% python3 -q
>>> import numpy as np
>>> np.set_printoptions(precision=3, suppress=True, linewidth=160)
>>> rd = lambda a: np.round(a, 3) + 0
>>> M = np.load("arr.npy")
>>> M
array([[ 0.,  0.,  2.,  1.,  0.],
       [ 0.,  0., -3., -2., -3.],
       [ 2., -3.,  0.,  0.,  0.],
       [ 1., -2.,  0.,  0.,  0.],
       [ 0., -3.,  0.,  0.,  0.]])
>>> rd(np.trace(np.linalg.pinv(M) @ M))
np.float64(4.0)
>>> F = np.load("dump.npy")
>>> F
array([[ 0,  3,  1,  3,  2],
       [-3,  0, -2, -2, -2],
       [-1,  2,  0,  2, -2],
       [-3,  2, -2,  0,  0],
       [-2,  2,  2,  0,  0]])
>>> left, sig, Vt = np.linalg.svd(F)
>>> V = Vt[:(sig > 1e-8).sum()]
>>> rng = np.random.default_rng(29736)
>>> vec = F[3] + 2 * F[4] + rng.integers(2) * np.eye(5)[2]
>>> vec
array([-7.,  6.,  2.,  0.,  0.])
>>> np.linalg.matrix_rank(np.vstack([F, vec]))
np.int64(4)
>>> rd(V.T @ V)
array([[ 0.729, -0.339,  0.068,  0.271,  0.068],
       [-0.339,  0.576,  0.085,  0.339,  0.085],
       [ 0.068,  0.085,  0.983, -0.068, -0.017],
       [ 0.271,  0.339, -0.068,  0.729, -0.068],
       [ 0.068,  0.085, -0.017, -0.068,  0.983]])
>>> rd(np.linalg.norm(vec - V.T @ V @ vec))
np.float64(0.0)
>>> rd(np.diag(V.T @ V))
array([0.729, 0.576, 0.983, 0.729, 0.983])
>>> vec = np.array([5, 2, 0, -5, 1])
>>> a = np.maximum(F @ vec, 0)
>>> np.maximum(F @ (3 * vec), 0)
array([0, 0, 0, 0, 0])
>>> np.flatnonzero(a > 1e-9)
array([], dtype=int64)
>>> a
array([0, 0, 0, 0, 0])
>>> M2 = np.array([[-7, 1, -4], [-7, 9, 9], [7, -1, -2], [-9, -3, 7], [-1, 3, 8]])
>>> np.einsum("ij,ij->i", F, F)
array([23, 21, 13, 17, 12])
>>> np.vstack([F, M2.T]).shape
(8, 5)
>>> M2.T @ F.T
array([[-43,  27, -23,  -7,  14],
       [ 23,  -1,   5,  17,  14],
       [ 62, -14,  20,  34,  22]])
>>> r = np.linalg.matrix_rank(F)
>>> r
np.int64(4)
>>> ns = np.linalg.svd(F)[2][r:].T
>>> rd(F @ ns)
array([[0.],
       [0.],
       [0.],
       [0.],
       [0.]])
>>> [round(float(x), 3) for x in np.linalg.svd(F, compute_uv=False)[:3]]
[6.045, 6.045, 2.541]
>>> np.linalg.cond(F) > 100
np.True_
>>> M2 = np.array([[0, 2, 1], [1, 1, 2]])
>>> E = M2.T @ M2
>>> E
array([[1, 1, 2],
       [1, 5, 4],
       [2, 4, 5]])
>>> evals, V = np.linalg.eigh(E)
>>> vec = np.array([2, -5, -4])
>>> rd(vec @ E @ vec / (vec @ vec)), rd(evals[0]), rd(evals[-1])
(np.float64(7.044), np.float64(0.0), np.float64(9.531))
>>> np.abs(E).sum(axis=1).max(), rd(np.abs(evals).max())
(np.int64(11), np.float64(9.531))
>>> (np.sign(V[:, -1].round(6)) == np.sign(V[0, -1].round(6))).astype(int)
array([1, 1, 1])
>>> vec @ E @ vec
np.int64(317)
>>> np.allclose(E[:-1].T @ np.linalg.lstsq(E[:-1].T, E[-1])[0], E[-1])
True
>>> rd(np.trace(np.linalg.pinv(E) @ E))
np.float64(2.0)
>>> rd(E @ np.linalg.pinv(E) @ E)
array([[1., 1., 2.],
       [1., 5., 4.],
       [2., 4., 5.]])
>>> np.linalg.matrix_rank(E, rtol=0.1)
np.int64(2)
>>> np.linalg.cond(E) > 100
np.True_
>>> [round(float(x), 3) for x in np.linalg.svd(E, compute_uv=False)[:3]]
[9.531, 1.469, 0.0]
>>> rd(np.linalg.norm(E, 2) / np.linalg.norm(E))
np.float64(0.988)
>>> Q, _ = np.linalg.qr(np.array([[-0.6, 0.5, 1.1], [1.8, -0.2, -0.2], [0.8, -1.5, -0.3]]))
>>> feats = Q[:, :3]
>>> rd(feats)
array([[-0.291, -0.18 ,  0.939],
       [ 0.874, -0.449,  0.185],
       [ 0.389,  0.875,  0.288]])
>>> M2 = feats / np.linalg.norm(feats, axis=1, keepdims=True)
>>> cov = M2 @ M2.T
>>> rd(cov)
array([[1., 0., 0.],
       [0., 1., 0.],
       [0., 0., 1.]])
>>> (cov - 2 * np.eye(3)).round(6).argmax(axis=1)
array([1, 0, 0])
>>> np.degrees(np.arccos(np.clip(cov[2, 1], -1, 1)))
np.float64(90.0)
>>> r = np.linalg.matrix_rank(E)
>>> r
np.int64(2)
>>> ns = np.linalg.svd(E)[2][r:].T
>>> np.linalg.matrix_rank(E.T @ E), np.linalg.matrix_rank(E @ E.T)
(np.int64(2), np.int64(2))
>>> [int(np.linalg.matrix_rank(E[:i])) for i in range(1, len(E) + 1)]
[1, 2, 2]
>>> rd(ns[:, 0] / ns[np.abs(ns[:, 0]).round(6).argmax(), 0])
array([ 1.   ,  0.333, -0.667])
>>> rd(E @ ns)
array([[0.],
       [0.],
       [0.]])
>>> ns.shape
(3, 1)
>>> [int(np.linalg.matrix_rank(E[:, :j + 1])) for j in range(3)]
[1, 2, 2]
>>> rd(np.linalg.norm(feats, axis=0))
array([1., 1., 1.])
>>> rd(feats.T @ feats)
array([[1., 0., 0.],
       [0., 1., 0.],
       [0., 0., 1.]])
>>> rd(feats[:, 1] @ feats[:, 2])
np.float64(0.0)
>>> rd(np.linalg.svd(feats, compute_uv=False))
array([1., 1., 1.])
>>> u, r1 = feats[2], feats[1]
>>> rd(u @ r1)
np.float64(0.0)
>>> u @ u
np.float64(1.0)
>>> p = (u @ r1) / (u @ u) * u
>>> rd(p)
array([0., 0., 0.])
>>> np.linalg.matrix_rank(np.outer(u, r1))
np.int64(1)
>>> vec = np.array([1, 3, 3])
>>> rd(feats.T @ (feats @ vec))
array([1., 3., 3.])
>>> rd(np.linalg.det(feats))
np.float64(1.0)
>>> arr = np.array([[3, 1, 2, 1], [1, 2, -1, 3], [-3, 1, 0, 1], [2, -1, -1, -1]])
>>> arr[:, 1] = -2 * arr[:, 0]
>>> arr
array([[ 3, -6,  2,  1],
       [ 1, -2, -1,  3],
       [-3,  6,  0,  1],
       [ 2, -4, -1, -1]])
>>> left, sig, Vt = np.linalg.svd(arr)
>>> np.argmax(sig[:-1] / (sig[1:] + 1e-6)) + 1
np.int64(3)
>>> M2 = left[:, :3] @ np.diag(sig[:3]) @ Vt[:3]
>>> rd(np.linalg.norm(arr - M2, 2)), rd(sig[3])
(np.float64(0.0), np.float64(0.0))
>>> rd(M2)
array([[ 3., -6.,  2.,  1.],
       [ 1., -2., -1.,  3.],
       [-3.,  6.,  0.,  1.],
       [ 2., -4., -1., -1.]])
>>> np.linalg.matrix_rank(M2)
np.int64(3)
>>> rd(np.linalg.det(arr.T))
np.float64(0.0)
>>> np.kron(np.eye(2, dtype=int), arr)
array([[ 3, -6,  2,  1,  0,  0,  0,  0],
       [ 1, -2, -1,  3,  0,  0,  0,  0],
       [-3,  6,  0,  1,  0,  0,  0,  0],
       [ 2, -4, -1, -1,  0,  0,  0,  0],
       [ 0,  0,  0,  0,  3, -6,  2,  1],
       [ 0,  0,  0,  0,  1, -2, -1,  3],
       [ 0,  0,  0,  0, -3,  6,  0,  1],
       [ 0,  0,  0,  0,  2, -4, -1, -1]])
>>> rd(np.linalg.eigvals(arr).sum().real)
np.float64(0.0)
>>> M2 = arr / np.linalg.norm(arr, axis=1, keepdims=True)
>>> cov = M2 @ M2.T
>>> rd(np.degrees(np.arccos(np.clip(cov[1, 3], -1, 1))))
np.float64(63.872)
>>> np.argwhere(np.triu(np.abs(cov) > 0.95, 1))
array([[2, 3]])
>>> rd(cov[1])
array([ 0.584,  1.   , -0.457,  0.44 ])
>>> (np.abs(cov) > 0.9).astype(int)
array([[1, 0, 1, 0],
       [0, 1, 0, 0],
       [1, 0, 1, 1],
       [0, 0, 1, 1]])
>>> rd(cov)
array([[ 1.   ,  0.584, -0.917,  0.814],
       [ 0.584,  1.   , -0.457,  0.44 ],
       [-0.917, -0.457,  1.   , -0.974],
       [ 0.814,  0.44 , -0.974,  1.   ]])
>>> blk = np.stack([cov, 5 * cov, cov[::-1]])
>>> np.linalg.matrix_rank(blk.reshape(3, -1))
np.int64(2)
>>> blk.shape
(3, 4, 4)
>>> (blk @ cov.T).shape
(3, 4, 4)
>>> rd(blk.sum(axis=0))
array([[ 6.814,  3.946, -6.479,  5.884],
       [ 2.588,  5.543, -1.741,  1.668],
       [-4.921, -1.741,  5.543, -5.406],
       [ 5.884,  3.227, -6.764,  6.814]])
>>> rd(np.linalg.norm(blk, axis=(1, 2)))
array([ 3.224, 16.121,  3.224])
>>> left, sig, Vt = np.linalg.svd(arr)
>>> V = Vt[:(sig > 1e-8).sum()]
>>> vec = arr[3] + -2 * arr[2] + rng.integers(2) * np.eye(4)[1]
>>> vec
array([  8., -15.,  -1.,  -3.])
>>> rd(np.linalg.norm(vec - V.T @ V @ vec))
np.float64(0.447)
>>> np.linalg.matrix_rank(np.vstack([arr, vec]))
np.int64(4)
>>> t = np.deg2rad(45)
>>> J = np.eye(6)
>>> J[np.ix_([1, 3], [1, 3])] = [[np.cos(t), -np.sin(t)], [np.sin(t), np.cos(t)]]
>>> rd(J)
array([[ 1.   ,  0.   ,  0.   ,  0.   ,  0.   ,  0.   ],
       [ 0.   ,  0.707,  0.   , -0.707,  0.   ,  0.   ],
       [ 0.   ,  0.   ,  1.   ,  0.   ,  0.   ,  0.   ],
       [ 0.   ,  0.707,  0.   ,  0.707,  0.   ,  0.   ],
       [ 0.   ,  0.   ,  0.   ,  0.   ,  1.   ,  0.   ],
       [ 0.   ,  0.   ,  0.   ,  0.   ,  0.   ,  1.   ]])
>>> (J != 0).astype(int)
array([[1, 0, 0, 0, 0, 0],
       [0, 1, 0, 1, 0, 0],
       [0, 0, 1, 0, 0, 0],
       [0, 1, 0, 1, 0, 0],
       [0, 0, 0, 0, 1, 0],
       [0, 0, 0, 0, 0, 1]])
>>> rd(J @ J)
array([[ 1.,  0.,  0.,  0.,  0.,  0.],
       [ 0.,  0.,  0., -1.,  0.,  0.],
       [ 0.,  0.,  1.,  0.,  0.,  0.],
       [ 0.,  1.,  0.,  0.,  0.,  0.],
       [ 0.,  0.,  0.,  0.,  1.,  0.],
       [ 0.,  0.,  0.,  0.,  0.,  1.]])
>>> (np.linalg.matrix_power((J != 0) + (J.T != 0) + np.eye(6), 6) > 0).astype(int)
array([[1, 0, 0, 0, 0, 0],
       [0, 1, 0, 1, 0, 0],
       [0, 0, 1, 0, 0, 0],
       [0, 1, 0, 1, 0, 0],
       [0, 0, 0, 0, 1, 0],
       [0, 0, 0, 0, 0, 1]])
>>> rd(np.sort(np.linalg.eigvals(J).real))
array([0.707, 0.707, 1.   , 1.   , 1.   , 1.   ])
>>> u = np.array([-2, 0, 0, 0, -2, -2])
>>> M2 = J + np.outer(u, np.eye(6)[5])
>>> rd(np.linalg.det(M2) / np.linalg.det(J)), rd(1 + np.linalg.solve(J, u)[5])
(np.float64(-1.0), np.float64(-1.0))
>>> np.linalg.matrix_rank(np.linalg.inv(M2) - np.linalg.inv(J), tol=1e-8)
np.int64(1)
>>> np.linalg.matrix_rank(M2 - J)
np.int64(1)
>>> rd(M2)
array([[ 1.   ,  0.   ,  0.   ,  0.   ,  0.   , -2.   ],
       [ 0.   ,  0.707,  0.   , -0.707,  0.   ,  0.   ],
       [ 0.   ,  0.   ,  1.   ,  0.   ,  0.   ,  0.   ],
       [ 0.   ,  0.707,  0.   ,  0.707,  0.   ,  0.   ],
       [ 0.   ,  0.   ,  0.   ,  0.   ,  1.   , -2.   ],
       [ 0.   ,  0.   ,  0.   ,  0.   ,  0.   , -1.   ]])
>>> W0 = np.loadtxt("test18.csv", delimiter=",")
>>> W0
array([[ 0.9  ,  0.765, -0.7  ,  0.4  ,  0.1  ],
       [-0.6  ,  2.252,  0.1  ,  1.2  , -1.8  ],
       [-1.1  ,  1.576, -0.1  ,  0.8  , -1.5  ],
       [-0.5  , -2.14 , -0.8  , -1.1  , -1.1  ],
       [-0.8  ,  2.556, -0.3  ,  1.2  ,  1.5  ],
       [-0.2  ,  2.026,  1.6  ,  1.   , -0.8  ],
       [ 0.4  , -1.15 ,  0.8  , -0.5  ,  1.5  ],
       [ 1.3  ,  2.11 , -1.   ,  1.   ,  1.7  ],
       [ 0.7  ,  0.766, -0.2  ,  0.4  , -1.1  ],
       [ 0.4  ,  2.798, -0.9  ,  1.4  ,  0.1  ],
       [-1.2  ,  0.346, -0.1  ,  0.1  , -2.4  ],
       [-1.3  ,  2.462, -0.6  ,  1.2  ,  0.   ],
       [-0.9  , -0.116, -1.   ,  0.   ,  0.4  ],
       [ 0.2  ,  1.817, -0.5  ,  0.9  , -0.6  ],
       [-0.9  ,  3.253,  0.   ,  1.6  , -0.5  ],
       [-0.5  , -0.352, -1.   , -0.1  ,  0.7  ],
       [ 1.2  , -0.391,  0.4  , -0.2  ,  1.1  ],
       [ 1.6  ,  1.972, -0.9  ,  1.   ,  0.6  ],
       [ 2.   ,  2.972, -1.7  ,  1.5  , -0.8  ],
       [-0.4  ,  0.123, -0.1  ,  0.   , -0.6  ],
       [ 0.   , -1.457,  1.3  , -0.7  ,  0.8  ]])
>>> cen = W0 - W0.mean(axis=0)
>>> V = np.linalg.svd(cen)[2][:4]
>>> M2 = cen - cen @ V.T @ V
>>> rd((cen @ V.T).std(axis=0))
array([1.735, 1.22 , 0.836, 0.689])
>>> rd(np.linalg.norm(M2) / np.linalg.norm(cen))
np.float64(0.016)
>>> rd(M2.std(axis=0))
array([0.   , 0.017, 0.   , 0.035, 0.   ])
>>> hat = W0 @ np.linalg.solve(W0.T @ W0, W0.T)
>>> np.allclose(hat @ hat, hat)
True
>>> rd(np.linalg.eigvalsh(hat))
array([0., 0., 0., 0., 0., 0., 0., 0., 0., 0., 0., 0., 0., 0., 0., 0., 1., 1., 1., 1., 1.])
>>> rd(hat @ W0[:, 4])
array([ 0.1, -1.8, -1.5, -1.1,  1.5, -0.8,  1.5,  1.7, -1.1,  0.1, -2.4,  0. ,  0.4, -0.6, -0.5,  0.7,  1.1,  0.6, -0.8, -0.6,  0.8])
>>> rd(np.trace(hat))
np.float64(5.0)
>>> vec = np.array([0, 9, 4, 6, 9])
>>> target = W0 @ vec
>>> c, lr = np.zeros(5), 1 / np.linalg.norm(W0, 2) ** 2
>>> for i in range(300):
...     c -= lr * W0.T @ (W0 @ c - target)
...     if i % 50 == 0: print(i, round(np.linalg.norm(W0 @ c - target), 3))
... 
0 39.733
50 0.246
100 0.241
150 0.237
200 0.232
250 0.229
>>> rd(c)
array([0.009, 9.555, 4.   , 4.879, 9.   ])
>>> idx = rng.permutation(6)
>>> idx
array([1, 4, 0, 2, 3, 5])
>>> M2 = J[idx][:, idx]
>>> rd(M2)
array([[ 0.707,  0.   ,  0.   ,  0.   , -0.707,  0.   ],
       [ 0.   ,  1.   ,  0.   ,  0.   ,  0.   ,  0.   ],
       [ 0.   ,  0.   ,  1.   ,  0.   ,  0.   ,  0.   ],
       [ 0.   ,  0.   ,  0.   ,  1.   ,  0.   ,  0.   ],
       [ 0.707,  0.   ,  0.   ,  0.   ,  0.707,  0.   ],
       [ 0.   ,  0.   ,  0.   ,  0.   ,  0.   ,  1.   ]])
>>> rd(np.diag(M2))
array([0.707, 1.   , 1.   , 1.   , 0.707, 1.   ])
>>> rd(np.linalg.det(M2)), rd(np.linalg.det(J[idx]))
(np.float64(1.0), np.float64(1.0))
>>> rd(np.trace(M2))
np.float64(5.414)
